% python3 -q
>>> import numpy as np
>>> np.set_printoptions(suppress=True, linewidth=120)
>>> M = np.loadtxt("w.csv", delimiter=",")
>>> M
array([[-1. ,  3. ,  0.8],
       [-0.7,  2.6,  1.2],
       [ 1.2, -2.7, -1.1],
       [ 1.1, -2.4, -1. ],
       [ 1.5, -3.7, -1.6],
       [-0.6,  2.1,  0.1],
       [-1.1,  4.6,  1.2],
       [ 1. , -5.1, -1.7],
       [ 0.2,  1. ,  0.8],
       [ 0. , -0.6, -0.2],
       [ 1.2, -3.4, -1.2],
       [-0.3,  1.1,  0.3],
       [ 0.7, -2.8, -0.8],
       [ 0.1,  0.2, -0.4],
       [-0.2,  0.3,  0. ],
       [ 0.3,  0.2,  0. ],
       [ 0.7, -3. , -0.4],
       [-0.2,  0.9,  0.6],
       [-1.9,  4.5,  1.2],
       [ 0. , -0.1,  0.2],
       [ 1.1, -4.1, -1.4],
       [ 0.3, -2.7, -0.8],
       [-0.3,  2. ,  0.1],
       [ 0.9, -3.1, -0.8]])
>>> # column 1 dominates
>>> x = np.array([-2, -4, 2])
>>> rhs = M @ x
>>> np.round(np.linalg.solve(M.T @ M, M.T @ rhs), 1)
array([-2., -4.,  2.])
>>> np.round(np.linalg.lstsq(M, rhs)[0], 1)
array([-2., -4.,  2.])
>>> rng = np.random.default_rng(110)
>>> rhs = rhs + 0.1 * rng.normal(size=24)
>>> rhs.round(1)
array([ -8.4,  -6.6,   6.3,   5.4,   8.5,  -7. , -13.7,  15.1,  -2.6,   1.9,   8.7,  -3.2,   8.3,  -1.8,  -0.9,  -1.4,
         9.7,  -2.1, -11.8,   0.8,  11.3,   8.4,  -7.1,   9.1])
>>> beta, *_ = np.linalg.lstsq(M, rhs)
>>> beta.round()
array([-2., -4.,  2.])
>>> [round(float(np.linalg.norm(np.linalg.solve(M.T @ M + lam * np.eye(3), M.T @ rhs))), 2) for lam in (0, 1, 10, 100)]
[4.85, 3.78, 2.55, 1.76]
>>> Q, R = np.linalg.qr(M)
>>> np.round(Q.T @ Q, 1) + 0
array([[1., 0., 0.],
       [0., 1., 0.],
       [0., 0., 1.]])
>>> np.round(Q @ R, 1) + 0
array([[-1. ,  3. ,  0.8],
       [-0.7,  2.6,  1.2],
       [ 1.2, -2.7, -1.1],
       [ 1.1, -2.4, -1. ],
       [ 1.5, -3.7, -1.6],
       [-0.6,  2.1,  0.1],
       [-1.1,  4.6,  1.2],
       [ 1. , -5.1, -1.7],
       [ 0.2,  1. ,  0.8],
       [ 0. , -0.6, -0.2],
       [ 1.2, -3.4, -1.2],
       [-0.3,  1.1,  0.3],
       [ 0.7, -2.8, -0.8],
       [ 0.1,  0.2, -0.4],
       [-0.2,  0.3,  0. ],
       [ 0.3,  0.2,  0. ],
       [ 0.7, -3. , -0.4],
       [-0.2,  0.9,  0.6],
       [-1.9,  4.5,  1.2],
       [ 0. , -0.1,  0.2],
       [ 1.1, -4.1, -1.4],
       [ 0.3, -2.7, -0.8],
       [-0.3,  2. ,  0.1],
       [ 0.9, -3.1, -0.8]])
>>> round(np.trace(Q @ Q.T), 1)
np.float64(3.0)
>>> np.allclose(R.T @ R, M.T @ M)
True
>>> Ac = M - M.mean(axis=0)
>>> evecs = np.linalg.svd(Ac)[2][:1]
>>> A2 = Ac - Ac @ evecs.T @ evecs
>>> np.round((Ac @ evecs.T).std(axis=0), 1)
array([3.])
>>> K = np.loadtxt("case12.csv", delimiter=",")
>>> K.round(1)
array([[-0.5,  0.2, -0.8],
       [-0.7, -0.6,  0.3],
       [-0.5,  0.7,  0.5]])
>>> # keeps lengths
>>> x = np.array([1, 0, -2])
>>> np.round(K.T @ (K @ x), 1) + 0
array([ 1.,  0., -2.])
>>> 3 - np.linalg.matrix_rank(K - np.eye(3), tol=1e-8)
np.int64(1)
>>> np.round(np.abs(np.linalg.eigvals(K)), 1)
array([1., 1., 1.])
>>> round(float(K[:, 2] @ K[:, 1]), 1)
0.0
>>> np.round(np.linalg.pinv(K), 1)
array([[-0.5, -0.7, -0.5],
       [ 0.2, -0.6,  0.7],
       [-0.8,  0.3,  0.5]])
>>> np.round(K.T @ K, 1) + 0
array([[1., 0., 0.],
       [0., 1., 0.],
       [0., 0., 1.]])
>>> Q = K.astype(float).copy()
>>> for j in range(3):
...     Q[:, j] -= Q[:, :j] @ (Q[:, :j].T @ Q[:, j])
...     Q[:, j] /= np.linalg.norm(Q[:, j])
... 
>>> Q.round(1)
array([[-0.5,  0.2, -0.8],
       [-0.7, -0.6,  0.3],
       [-0.5,  0.7,  0.5]])
>>> data = np.load("arr.npy")
>>> data
array([[0, 3, 2],
       [2, 0, 3],
       [3, 2, 0]])
>>> Uu, s, Vt = np.linalg.svd(data, full_matrices=False)
>>> np.round(Uu.T @ data @ Vt.T, 1) + 0
array([[5. , 0. , 0. ],
       [0. , 2.6, 0. ],
       [0. , 0. , 2.6]])
>>> np.round(Vt @ Vt.T, 1) + 0
array([[1., 0., 0.],
       [0., 1., 0.],
       [0., 0., 1.]])
>>> t3 = np.stack([data, -1 * data, data[::-1]])
>>> np.einsum("bij,cij->bc", t3, t3)
array([[ 39, -39,  25],
       [-39,  39, -25],
       [ 25, -25,  39]])
>>> np.linalg.matrix_rank(t3)
array([3, 3, 3])
>>> np.round(np.linalg.norm(t3, axis=(1, 2)), 1)
array([6.2, 6.2, 6.2])
>>> (t3 @ data.T).shape
(3, 3, 3)
>>> u = np.array([2, 1, 3])
>>> A2 = data + np.outer(u, np.eye(3)[1])
>>> np.linalg.matrix_rank(np.linalg.inv(A2) - np.linalg.inv(data), tol=1e-8)
np.int64(1)
>>> round(float(np.linalg.det(A2) / np.linalg.det(data)), 1), round(1 + np.linalg.solve(data, u)[1], 1)
(1.7, np.float64(1.7))
>>> np.round(np.linalg.eigvals(data), 1)
array([ 5. +0.j , -2.5+0.9j, -2.5-0.9j])
>>> np.round(np.poly(data), 1) + 0
array([  1.,   0., -18., -35.])
>>> round(float(np.linalg.det(data[::-1])), 1)
-35.0
>>> np.einsum("ij,ji->", data, data)
np.int64(36)
>>> np.einsum("ii->", data)
np.int64(0)
>>> J = np.loadtxt("block18.csv", delimiter=",")
>>> J
array([[ 1.3, -0.6,  0.2],
       [-1.6,  2. ,  1.1],
       [ 0.6, -1. , -0.5],
       [ 1.3, -0.7,  0.2]])
>>> A2 = np.c_[J[:, :2] @ np.array([[-3, 2], [3, 1]]), np.array([4, 0, 1, 3])]
>>> A2.round(1)
array([[-5.7,  2. ,  4. ],
       [10.8, -1.2,  0. ],
       [-4.8,  0.2,  1. ],
       [-6. ,  1.9,  3. ]])
>>> np.round(np.linalg.norm(A2 - J @ np.linalg.lstsq(J, A2)[0], axis=0), 1) + 0
array([0. , 0. , 1.1])
>>> np.round(np.linalg.lstsq(J, A2[:, 0])[0], 1) + 0
array([-3.,  3.,  0.])
>>> np.round(np.linalg.norm(np.linalg.qr(J)[0].T @ A2, axis=0) ** 2 / ((A2 ** 2).sum(axis=0) + 1e-12), 1)
array([1., 1., 1.])
>>> np.linalg.matrix_rank(A2)
np.int64(3)
>>> np.linalg.matrix_rank(np.c_[J, A2])
np.int64(4)
>>> feats = np.load("test13.npy")
>>> feats
array([[ 0. ,  1.5,  2.3],
       [-4. , -2.8,  1.1],
       [ 9. , -1.6,  0. ]])
>>> A2 = np.array([[0, 0, 1], [2, 0, 1]])
>>> cent = np.kron(A2, feats)
>>> np.linalg.matrix_rank(cent)
np.int64(6)
>>> np.round(np.linalg.norm(cent, 2), 1), round(np.linalg.norm(A2, 2) * np.linalg.norm(feats, 2), 1)
(np.float64(22.6), np.float64(22.6))
>>> cent.shape
(6, 9)
>>> A = np.loadtxt("layer0.csv", delimiter=",")
>>> A.round(1) + 0
array([[ 0.9, -0.3,  0. ,  0. ],
       [-0.3,  0.1, -0.1,  0.1],
       [ 0. , -0.1,  1. ,  0. ],
       [ 0. ,  0.1,  0. ,  1. ]])
>>> # projection: eigenvalues are 0 or 1
>>> np.linalg.cond(A) > 100
np.True_
>>> np.argsort(-np.linalg.norm(A, axis=0).round(6), kind="stable")[:3]
array([3, 2, 0])
>>> mat = (rng.random((4, 4)) < 0.3) + np.eye(4)
>>> mat /= mat.sum(axis=1, keepdims=True)
>>> mat
array([[1. , 0. , 0. , 0. ],
       [0. , 0.5, 0. , 0.5],
       [0.5, 0. , 0.5, 0. ],
       [0. , 0. , 0. , 1. ]])
>>> # 2 groups of indices that never mix
>>> theta = np.radians(90)
>>> R = np.eye(4)
>>> R[3, 3] = R[2, 2] = np.cos(theta)
>>> R[3, 2], R[2, 3] = -np.sin(theta), np.sin(theta)
>>> R.round(1) + 0
array([[ 1.,  0.,  0.,  0.],
       [ 0.,  1.,  0.,  0.],
       [ 0.,  0.,  0.,  1.],
       [ 0.,  0., -1.,  0.]])
>>> A2 = mat @ R.T
>>> round(np.linalg.det(R), 1), np.trace(R)
(np.float64(1.0), np.float64(2.0))
>>> np.allclose(np.linalg.norm(mat, axis=1), np.linalg.norm(A2, axis=1))
True
>>> ev, evecs = np.linalg.eig(mat)
>>> round(np.prod(ev), 1)
np.float64(0.2)
>>> ev
array([0.5, 1. , 0.5, 1. ])
>>> np.round(np.sort(np.linalg.eigvals(mat.T)), 1)
array([0.5, 0.5, 1. , 1. ])
>>> np.linalg.lstsq(A[:-1].T, A[-1])[2]
np.int32(3)
>>> np.abs(np.diag(np.linalg.qr(A)[1])) > 1e-9
array([ True,  True,  True, False])
>>> np.round(A @ np.linalg.pinv(A) @ A, 1) + 0
array([[ 0.9, -0.3,  0. ,  0. ],
       [-0.3,  0.1, -0.1,  0.1],
       [ 0. , -0.1,  1. ,  0. ],
       [ 0. ,  0.1,  0. ,  1. ]])
>>> np.unique(A.round(6), axis=0).shape
(4, 4)
>>> arr = np.array([[-1, -3, -2, -3], [-3, -1, 2, 2], [-3, 0, 1, 3], [-3, 0, 1, -2]])
>>> arr[2] = arr[3]
>>> arr
array([[-1, -3, -2, -3],
       [-3, -1,  2,  2],
       [-3,  0,  1, -2],
       [-3,  0,  1, -2]])
>>> # rows 2 and 3 are equal
>>> A2 = mat / np.sqrt((mat ** 2).mean(axis=1, keepdims=True))
>>> np.round(np.linalg.norm(A2, axis=1), 1)
array([2., 2., 2., 2.])
>>> np.linalg.matrix_rank(A2) == np.linalg.matrix_rank(mat)
np.True_
>>> A2[3]
array([0., 0., 0., 2.])
